$ python -q
>>> import numpy as np
>>> import numpy.linalg as la
>>> np.set_printoptions(precision=3, suppress=True, linewidth=140, legacy="1.25")
>>> other = np.array([[3], [3], [3], [1], [1]])
>>> W2 = np.array([[-5, -6, 3, 0, 1, -4]])
>>> rng = np.random.default_rng(475560)
>>> K = other @ W2 + 0.1 * rng.normal(size=(5, 6))
>>> K
array([[-14.992, -18.125,   9.026,   0.084,   2.975, -12.055],
       [-15.153, -18.147,   9.014,  -0.057,   2.988, -12.014],
       [-15.08 , -18.029,   8.949,  -0.112,   3.19 , -11.924],
       [ -5.176,  -6.031,   3.136,  -0.06 ,   0.976,  -4.178],
       [ -4.911,  -6.048,   3.114,  -0.162,   0.886,  -4.18 ]])
>>> la.cond(K) > 100
True
>>> la.matrix_rank(K, rtol=0.1)
1
>>> np.argsort(-la.norm(K, axis=0).round(6), kind="stable")[:3]
array([1, 0, 5])
>>> np.round(la.norm(K, 2) / la.norm(K), 3)
1.0
>>> f = np.array([2, 0, 2])
>>> np.correlate(K[2], K[4], "full")
array([ 63.032,  62.007, -50.933, -35.65 ,  20.181, 263.653,  22.987, -31.406, -55.879,  56.454,  58.557])
>>> np.cross(K[2, :3], K[4, :3])
array([-2.017,  3.012,  2.669])
>>> left, sigma, Vt = la.svd(K, full_matrices=False)
>>> np.round(left.T @ K @ Vt.T, 3) + 0
array([[50.47 ,  0.   ,  0.   ,  0.   ,  0.   ],
       [ 0.   ,  0.345,  0.   ,  0.   ,  0.   ],
       [ 0.   ,  0.   ,  0.224,  0.   ,  0.   ],
       [ 0.   ,  0.   ,  0.   ,  0.149,  0.   ],
       [ 0.   ,  0.   ,  0.   ,  0.   ,  0.097]])
>>> round(float(np.sqrt((sigma ** 2).sum())), 3), round(la.norm(K), 3)
(50.472, 50.472)
>>> np.abs(Vt[0])
array([0.536, 0.644, 0.321, 0.002, 0.108, 0.428])
>>> sigma
array([50.47 ,  0.345,  0.224,  0.149,  0.097])
>>> left.shape, sigma.shape, Vt.shape
((5, 5), (5,), (5, 6))
